>>> import numpy as np
>>> np.set_printoptions(precision=1, suppress=True, linewidth=140)
>>> rd = lambda a: np.round(a, 1) + 0
>>> F = np.load("data.npy")
>>> F
array([[1, 1, 0, 1, 2],
       [1, 1, 0, 1, 2],
       [0, 0, 0, 0, 0],
       [1, 1, 0, 1, 2],
       [2, 2, 0, 2, 4]])
>>> # equal to its transpose
>>> rd(np.linalg.norm(F, 2) / np.linalg.norm(F))
np.float64(1.0)
>>> np.argsort(-np.linalg.norm(F, axis=0).round(6), kind="stable")[:3]
array([4, 0, 1])
>>> np.linalg.cond(F) > 100
np.True_
>>> th = np.radians(60)
>>> Rm = np.eye(5)
>>> Rm[3, 3] = Rm[2, 2] = np.cos(th)
>>> Rm[3, 2], Rm[2, 3] = -np.sin(th), np.sin(th)
>>> rd(Rm)
array([[ 1. ,  0. ,  0. ,  0. ,  0. ],
       [ 0. ,  1. ,  0. ,  0. ,  0. ],
       [ 0. ,  0. ,  0.5,  0.9,  0. ],
       [ 0. ,  0. , -0.9,  0.5,  0. ],
       [ 0. ,  0. ,  0. ,  0. ,  1. ]])
>>> M2 = F @ Rm.T
>>> np.allclose(F @ F.T, M2 @ M2.T)
True
>>> np.allclose(np.linalg.norm(F, axis=1), np.linalg.norm(M2, axis=1))
True
>>> rd(np.linalg.svd(F, compute_uv=False)), rd(np.linalg.svd(M2, compute_uv=False))
(array([7., 0., 0., 0., 0.]), array([7., 0., 0., 0., 0.]))
>>> rd(M2)
array([[1. , 1. , 0.9, 0.5, 2. ],
       [1. , 1. , 0.9, 0.5, 2. ],
       [0. , 0. , 0. , 0. , 0. ],
       [1. , 1. , 0.9, 0.5, 2. ],
       [2. , 2. , 1.7, 1. , 4. ]])
>>> M = np.loadtxt("x.csv", delimiter=",")
>>> M
array([[-3., -2.,  2.,  1.],
       [ 2.,  0.,  3.,  2.],
       [ 1.,  3.,  1.,  1.],
       [ 1., -2.,  0.,  1.]])
>>> M2 = np.array([[-6, 0, 6], [1, -3, -7]])
>>> C = np.kron(M2, M)
>>> np.linalg.matrix_rank(C)
np.int64(8)
>>> U, s, Vh = np.linalg.svd(M, full_matrices=False)
>>> U.shape, s.shape, Vh.shape
((4, 4), (4,), (4, 4))
>>> (s > 1e-8).sum()
np.int64(4)
>>> rd(np.cumsum(s ** 2) / np.sum(s ** 2))
array([0.4, 0.8, 1. , 1. ])
>>> rd(s / s[0])
array([1. , 0.9, 0.6, 0.1])
>>> rd(U.T @ M @ Vh.T)
array([[4.8, 0. , 0. , 0. ],
       [0. , 4.5, 0. , 0. ],
       [0. , 0. , 2.9, 0. ],
       [0. , 0. , 0. , 0.7]])
>>> cov = M.T @ M
>>> cov
array([[15.,  7.,  1.,  3.],
       [ 7., 17., -1., -1.],
       [ 1., -1., 14.,  9.],
       [ 3., -1.,  9.,  7.]])
>>> (M @ M.T).shape
(4, 4)
>>> M2 = M / np.linalg.norm(M, axis=1, keepdims=True)
>>> cov = M2 @ M2.T
>>> np.argwhere(np.triu(np.abs(cov) > 0.95, 1))
array([], shape=(0, 2), dtype=int64)
>>> rd(np.linalg.norm(M2, axis=1))
array([1., 1., 1., 1.])
>>> (np.abs(cov) > 0.9).astype(int)
array([[1, 0, 0, 0],
       [0, 1, 0, 0],
       [0, 0, 1, 0],
       [0, 0, 0, 1]])
>>> rd(cov[2])
array([-0.4,  0.5,  1. , -0.5])
>>> rng = np.random.default_rng(38)
>>> idx = rng.permutation(4)
>>> idx
array([3, 0, 1, 2])
>>> M2 = M[idx][:, idx]
>>> M2
array([[ 1.,  1., -2.,  0.],
       [ 1., -3., -2.,  2.],
       [ 2.,  2.,  0.,  3.],
       [ 1.,  1.,  3.,  1.]])
>>> np.allclose(M2, M)
False
>>> np.diag(M2)
array([ 1., -3.,  0.,  1.])
>>> rd(np.sort(np.abs(np.linalg.eigvals(M2))))
array([2.3, 2.3, 2.8, 2.8])
>>> E = np.load("a.npy")
>>> E
array([[1, 2],
       [0, 1]])
>>> # triangular
>>> M2 = np.linalg.inv(E)
>>> rd(np.linalg.det(E) * np.linalg.det(M2))
np.float64(1.0)
>>> np.allclose(M2, E.T)
False
>>> M2
array([[ 1., -2.],
       [ 0.,  1.]])
